>>> import numpy as np
>>> import numpy.linalg as la
>>> np.set_printoptions(suppress=True, linewidth=160)
>>> F = np.load("m.npy")
>>> F
array([[ -1,   3,   0,   1,  -3,  -2],
       [ -2,   4,   2,   4,   2,  -2],
       [ -5,   1,  -4,   2,   4,  -4],
       [  3,   4,   3,   4,  -3,   2],
       [  1,  -1,   2,   2,   3,   5],
       [  3,   4,   2,  -5,   3,  -3],
       [-11,  23,  10,  21,   7, -12]])
>>> proj = F @ la.solve(F.T @ F, F.T)
>>> print(np.allclose(proj @ proj, proj))
True
>>> np.round(la.eigvalsh(proj), 2) + 0
array([0., 1., 1., 1., 1., 1., 1.])
>>> vec = np.array([2, 0, -1, -2, 1, 2])
>>> y = F @ vec
>>> np.round(la.lstsq(F, y)[0], 2) + 0
array([ 2.,  0., -1., -2.,  1.,  2.])
>>> print(y)
[-11 -16 -14  -4   9  11 -91]
>>> rng = np.random.default_rng(25098)
>>> y = y + 0.3 * rng.normal(size=7)
>>> y.round(2)
array([-11.61, -16.07, -13.64,  -3.76,   9.07,  11.06, -91.15])
>>> b, *_ = la.lstsq(F, y)
>>> [round(float(la.norm(la.solve(F.T @ F + lam * np.eye(6), F.T @ y))), 2) for lam in (0, 1, 10, 100)]
[3.79, 3.58, 3.08, 2.43]
>>> np.round(F.T @ (y - F @ b), 2) + 0
array([0., 0., 0., 0., 0., 0.])
>>> np.round(la.norm(y - F @ b), 2)
np.float64(0.15)
>>> b.round()
array([ 2., -0., -1., -2.,  1.,  2.])
>>> b.round(2)
array([ 2.37, -0.17, -1.11, -1.75,  1.13,  1.77])
>>> vec = np.array([3, 2, 0, 0, 2, 3])
>>> h1 = np.maximum(F @ vec, 0)
>>> np.round(np.tanh(F @ vec), 2)
array([-1.,  0., -1.,  1.,  1.,  1., -1.])
>>> h1
array([ 0,  0,  0, 17, 22, 14,  0])
>>> F * (h1 > 1e-9)[:, None]
array([[ 0,  0,  0,  0,  0,  0],
       [ 0,  0,  0,  0,  0,  0],
       [ 0,  0,  0,  0,  0,  0],
       [ 3,  4,  3,  4, -3,  2],
       [ 1, -1,  2,  2,  3,  5],
       [ 3,  4,  2, -5,  3, -3],
       [ 0,  0,  0,  0,  0,  0]])
>>> F.T @ h1
array([115, 102, 123,  42,  57, 102])
>>> np.round(la.svd(F, compute_uv=False), 2)
array([38.33, 10.63,  8.79,  6.93,  2.05,  0.92])
>>> F.shape
(7, 6)
>>> np.diff(F, axis=0)
array([[ -1,   1,   2,   3,   5,   0],
       [ -3,  -3,  -6,  -2,   2,  -2],
       [  8,   3,   7,   2,  -7,   6],
       [ -2,  -5,  -1,  -2,   6,   3],
       [  2,   5,   0,  -7,   0,  -8],
       [-14,  19,   8,  26,   4,  -9]])
>>> np.abs(F).max()
np.int64(23)
>>> np.unravel_index(np.abs(F).argmax(), F.shape)
(np.int64(6), np.int64(1))
